% ipython --no-banner

In [1]: import numpy as np

In [2]: from numpy import linalg as LA

In [3]: np.set_printoptions(precision=2, suppress=True, linewidth=140)

In [4]: m1 = -1 * np.eye(3) + np.ones((3, 3))

In [5]: print(m1)
[[0. 1. 1.]
 [1. 0. 1.]
 [1. 1. 0.]]

In [6]: ev, vecs = LA.eig(m1)

In [7]: print(round(float(np.prod(ev)), 2))
2.0

In [8]: print(np.sort(LA.eigvals(m1 @ m1)))
[1. 1. 4.]

In [9]: print(ev)
[-1.  2. -1.]

In [10]: rng = np.random.default_rng(323767)

In [11]: B = m1 + rng.integers(-2, 3, (3, 1)) @ rng.integers(-2, 3, (1, 3))

In [12]: print(B)
[[ 0. -1.  2.]
 [ 1.  4. -1.]
 [ 1. -3.  2.]]

In [13]: print(LA.matrix_rank(B - m1, tol=1e-8))
1

In [14]: print(np.round(LA.svd(B - m1, compute_uv=False), 2) + 0)
[6.71 0.   0.  ]

In [15]: print(B - m1)
[[ 0. -2.  1.]
 [ 0.  4. -2.]
 [ 0. -4.  2.]]

In [16]: M = np.array([[7, -9, 4, 4, 1],
    ...:     [0, 1, 6, -6, -4],
    ...:     [-5, -5, 4, -2, 7],
    ...:     [9, 5, -7, 4, 1],
    ...:     [1, -8, 7, 4, 4]])

In [17]: u = np.array([0, 1, 2, -1, 1])

In [18]: B = M + np.outer(u, np.eye(5)[4])

In [19]: print(round(LA.det(B) / LA.det(M), 2), round(float(1 + LA.solve(M, u)[4]), 2))
1.21 1.21

In [20]: print(LA.matrix_rank(LA.inv(B) - LA.inv(M), tol=1e-8))
1

In [21]: B = LA.inv(M)

In [22]: print(np.round(LA.slogdet(M)[0], 2))
-1.0

In [23]: print(np.allclose(B, M.T))
False

In [24]: print(round(float(LA.cond(M)), 2))
7.82

In [25]: print(LA.det(M) * B)
[[-1614. -1836.  -896. -2298.   710.]
 [ 4506. -1746.  1074. -2448. -4140.]
 [ 3006. -2556.  1204. -1098. -5140.]
 [ 2961.  1974.  3619.   282. -5170.]
 [ 1194.  -534. -3354. -2682.  -990.]]

In [26]: print(np.round(LA.det(M) * LA.det(B), 2))
1.0

In [27]: print((np.abs(B) > 1e-9).astype(int))
[[1 1 1 1 1]
 [1 1 1 1 1]
 [1 1 1 1 1]
 [1 1 1 1 1]
 [1 1 1 1 1]]

In [28]: hat = np.triu(np.array([[-3, 2, 1, -2, 3],
    ...:     [3, -2, 0, 2, 0],
    ...:     [2, -2, -1, -1, 1],
    ...:     [-2, 1, 0, -2, 3],
    ...:     [3, 3, 0, 1, 1]]), 1) + np.eye(5)

In [29]: B = hat @ M @ LA.inv(hat)

In [30]: print(np.poly(B))
[    1.   -20.    95.  -180. -2864. 26790.]

In [31]: print(np.trace(B), np.trace(M))
20.0 20

In [32]: gram = M.T @ M

In [33]: print((M @ M.T).shape)
(5, 5)

In [34]: print(np.allclose(gram, gram.T))
True

In [35]: print(LA.eigvalsh(gram)[::-1])
[350.87 226.91  87.52  17.97   5.73]

In [36]: print(np.trace(gram), (M ** 2).sum())
689 689

In [37]: B = np.array([[0.2], [-0.6], [-0.7], [0.5], [-0.4], [1.3]])

In [38]: W2 = np.array([[0.8, -0.9, 1.3, 1.6]])

In [39]: arr = B @ W2

In [40]: print(arr)
[[ 0.16 -0.18  0.26  0.32]
 [-0.48  0.54 -0.78 -0.96]
 [-0.56  0.63 -0.91 -1.12]
 [ 0.4  -0.45  0.65  0.8 ]
 [-0.32  0.36 -0.52 -0.64]
 [ 1.04 -1.17  1.69  2.08]]

In [41]: rank = LA.matrix_rank(arr)

In [42]: print(rank)
1

In [43]: null = LA.svd(arr)[2][rank:].T

In [44]: print([int(LA.matrix_rank(np.delete(arr, i, axis=0))) for i in range(6)])
[1, 1, 1, 1, 1, 1]

In [45]: print(null.shape)
(4, 3)

In [46]: print(LA.matrix_rank(arr.T @ arr), LA.matrix_rank(arr @ arr.T))
1 1

In [47]: print(null @ null.T)
[[ 0.89  0.13 -0.18 -0.22]
 [ 0.13  0.86  0.21  0.25]
 [-0.18  0.21  0.7  -0.36]
 [-0.22  0.25 -0.36  0.55]]

In [48]: print([int(LA.matrix_rank(arr[:i])) for i in range(1, len(arr) + 1)])
[1, 1, 1, 1, 1, 1]

In [49]: print(np.allclose(arr @ null, 0))
True

In [50]: print([int(LA.matrix_rank(arr[:, :j + 1])) for j in range(4)])
[1, 1, 1, 1]

In [51]: B = arr + rng.integers(-2, 3, (6, 1)) @ rng.integers(-2, 3, (1, 4))

In [52]: print(B)
[[ 2.16  1.82 -1.74 -1.68]
 [ 3.52  4.54 -4.78 -4.96]
 [-0.56  0.63 -0.91 -1.12]
 [-1.6  -2.45  2.65  2.8 ]
 [ 3.68  4.36 -4.52 -4.64]
 [ 3.04  0.83 -0.31  0.08]]

In [53]: print(LA.matrix_rank(B - arr, tol=1e-8))
1

In [54]: print(B - arr)
[[ 2.  2. -2. -2.]
 [ 4.  4. -4. -4.]
 [ 0.  0.  0.  0.]
 [-2. -2.  2.  2.]
 [ 4.  4. -4. -4.]
 [ 2.  2. -2. -2.]]

In [55]: print(np.abs(B - arr).sum(axis=1))
[ 8. 16.  0.  8. 16.  8.]

In [56]: Uu, sigma, Vh = LA.svd(arr)

In [57]: print(np.argmax(sigma[:-1] / (sigma[1:] + 1e-6)) + 1)
1

In [58]: B = Uu[:, :1] @ np.diag(sigma[:1]) @ Vh[:1]

In [59]: print(LA.matrix_rank(arr, rtol=0.05))
1

In [60]: print(round(float(LA.norm(arr - B, 2)), 2), round(sigma[1], 2))
0.0 0.0

In [61]: print(B)
[[ 0.16 -0.18  0.26  0.32]
 [-0.48  0.54 -0.78 -0.96]
 [-0.56  0.63 -0.91 -1.12]
 [ 0.4  -0.45  0.65  0.8 ]
 [-0.32  0.36 -0.52 -0.64]
 [ 1.04 -1.17  1.69  2.08]]

In [62]: feats = np.load("layer10.npy")

In [63]: print(feats)
[[ 0.8  -0.33 -0.2  -0.46]
 [-0.33  0.46 -0.33 -0.76]
 [-0.2  -0.33  0.8  -0.46]
 [-0.46 -0.76 -0.46 -0.07]]

In [64]: print(np.allclose(feats, feats.T))
True

In [65]: print(np.allclose(feats @ feats.T, feats.T @ feats))
True

In [66]: print(np.round(np.abs(LA.eigvals(feats)).max(), 2))
1.0

In [67]: print(round(LA.eigvalsh(feats).min(), 2))
-1.0

In [68]: print(np.all(LA.eigvalsh(feats) > 0))
False

In [69]: data = np.array([[-6, -8, 1, 0, -5],
    ...:     [3, 2, 4, -6, 3],
    ...:     [-8, 7, 3, 7, -1],
    ...:     [7, -1, -4, 8, -4],
    ...:     [-9, -4, 9, 4, 4]])

In [70]: data[-1] = data[0] + 3 * data[1]

In [71]: print(data)
[[ -6  -8   1   0  -5]
 [  3   2   4  -6   3]
 [ -8   7   3   7  -1]
 [  7  -1  -4   8  -4]
 [  3  -2  13 -18   4]]

In [72]: print(np.allclose(data[:-1].T @ LA.lstsq(data[:-1].T, data[-1])[0], data[-1]))
True

In [73]: print(np.round(data @ LA.pinv(data) @ data, 2) + 0)
[[ -6.  -8.   1.   0.  -5.]
 [  3.   2.   4.  -6.   3.]
 [ -8.   7.   3.   7.  -1.]
 [  7.  -1.  -4.   8.  -4.]
 [  3.  -2.  13. -18.   4.]]

In [74]: print(round(float(np.trace(LA.pinv(data) @ data)), 2))
4.0

In [75]: print(LA.lstsq(data[:-1].T, data[-1])[2])
4

In [76]: print(np.unique(data.round(6), axis=0).shape)
(5, 5)

In [77]: J = np.load("a.npy")

In [78]: print(J)
[[1.   0.   0.   0.  ]
 [0.   0.5  0.   0.5 ]
 [0.   0.33 0.67 0.  ]
 [0.   0.   0.5  0.5 ]]

In [79]: u, g = J[1], J[0]

In [80]: print(u @ u)
0.5

In [81]: pr = (u @ g) / (u @ u) * u

In [82]: print(g - pr)
[1. 0. 0. 0.]

In [83]: print(np.round(LA.norm(u + g) ** 2 + LA.norm(u - g) ** 2, 2))
3.0

In [84]: print(pr)
[0. 0. 0. 0.]

In [85]: z = rng.permutation(4)

In [86]: B = J[:, z] * rng.choice([-1, 1], 4)

In [87]: print(B)
[[-0.   -0.   -1.   -0.  ]
 [-0.5  -0.5  -0.   -0.  ]
 [-0.33 -0.   -0.   -0.67]
 [-0.   -0.5  -0.   -0.5 ]]

In [88]: Uu, _, Vh = LA.svd(J.T @ B)

In [89]: print(np.round(Uu @ Vh, 2) + 0)
[[ 0.  0. -1.  0.]
 [-1.  0.  0.  0.]
 [ 0.  0.  0. -1.]
 [ 0. -1.  0.  0.]]

In [90]: print(z)
[1 3 0 2]

In [91]: F = np.loadtxt("run5.csv", delimiter=",")

In [92]: print(F)
[[-0.77  1.49 -4.71]
 [-1.91  0.32 -4.61]
 [ 4.1   2.46 -1.45]
 [-0.39 -3.49 -3.56]
 [-0.82  0.88  4.85]
 [ 4.6   1.17 -1.57]
 [ 4.75 -0.28  1.55]
 [-2.56  2.64 -3.38]
 [ 2.81  1.67 -3.79]
 [ 2.61  2.74  3.27]
 [-2.12 -4.22  1.64]
 [ 2.11 -3.84 -2.41]
 [ 1.22 -4.83  0.46]
 [-2.16  4.43  0.85]
 [ 3.09  3.16 -2.34]
 [ 3.58 -3.31  1.13]
 [ 3.24 -0.31  3.8 ]
 [ 0.22  4.98  0.32]
 [-1.71 -4.55 -1.18]
 [-0.76 -4.93  0.32]
 [-1.08 -2.36  4.28]
 [-3.15  2.35 -3.09]
 [ 1.52 -0.66  4.72]
 [ 0.75 -0.26 -4.94]
 [-3.26  2.04 -3.2 ]
 [-1.08  4.27 -2.38]
 [-0.91 -4.91  0.12]]

In [93]: gram = np.cov(F, rowvar=False)

In [94]: print(np.polyfit(F[:, 0], F[:, 1], 1))
[ 0.01 -0.13]

In [95]: print(np.corrcoef(F.T))
[[ 1.    0.01  0.21]
 [ 0.01  1.   -0.18]
 [ 0.21 -0.18  1.  ]]

In [96]: print(gram)
[[ 6.14  0.06  1.54]
 [ 0.06 10.16 -1.74]
 [ 1.54 -1.74  9.12]]

In [97]: print(gram.shape)
(3, 3)

In [98]: print(np.median(F, axis=0))
[-0.39  0.32 -1.18]

In [99]: q, vecs = LA.qr(F[:, :2])[0], LA.qr(F[:, 2:])[0]

In [100]: sigma = LA.svd(q.T @ vecs, compute_uv=False)

In [101]: print((sigma > 0.9).sum())
0

In [102]: K = np.array([[0.0, 0.2, -0.2, 1.0, 0.8],
     ...:     [0.4, -0.1, -0.3, 0.1, -1.0],
     ...:     [1.6, 2.2, 1.0, -0.4, 2.2],
     ...:     [-0.4, 0.8, 0.1, -0.8, 0.0],
     ...:     [-1.6, -0.6, -1.0, -4.0, 0.8]])

In [103]: print(K)
[[ 0.   0.2 -0.2  1.   0.8]
 [ 0.4 -0.1 -0.3  0.1 -1. ]
 [ 1.6  2.2  1.  -0.4  2.2]
 [-0.4  0.8  0.1 -0.8  0. ]
 [-1.6 -0.6 -1.  -4.   0.8]]

In [104]: z = rng.permutation(5)

In [105]: B = K[:, z] * rng.choice([-1, 1], 5)

In [106]: print(B)
[[-0.2 -1.  -0.2  0.  -0.8]
 [-0.3 -0.1  0.1  0.4  1. ]
 [ 1.   0.4 -2.2  1.6 -2.2]
 [ 0.1  0.8 -0.8 -0.4 -0. ]
 [-1.   4.   0.6 -1.6 -0.8]]

In [107]: Uu, _, Vh = LA.svd(K.T @ B)

In [108]: print(z)
[2 3 1 0 4]

In [109]: print(np.round(LA.lstsq(K, B)[0], 2) + 0)
[[ 0.  0.  0.  1.  0.]
 [ 0.  0. -1.  0.  0.]
 [ 1.  0.  0.  0.  0.]
 [ 0. -1.  0.  0.  0.]
 [ 0.  0.  0.  0. -1.]]

In [110]: print(np.round(Uu @ Vh, 2) + 0)
[[ 0.  0.  0.  1.  0.]
 [ 0.  0. -1.  0.  0.]
 [ 1.  0.  0.  0.  0.]
 [ 0. -1.  0.  0.  0.]
 [ 0.  0.  0.  0. -1.]]
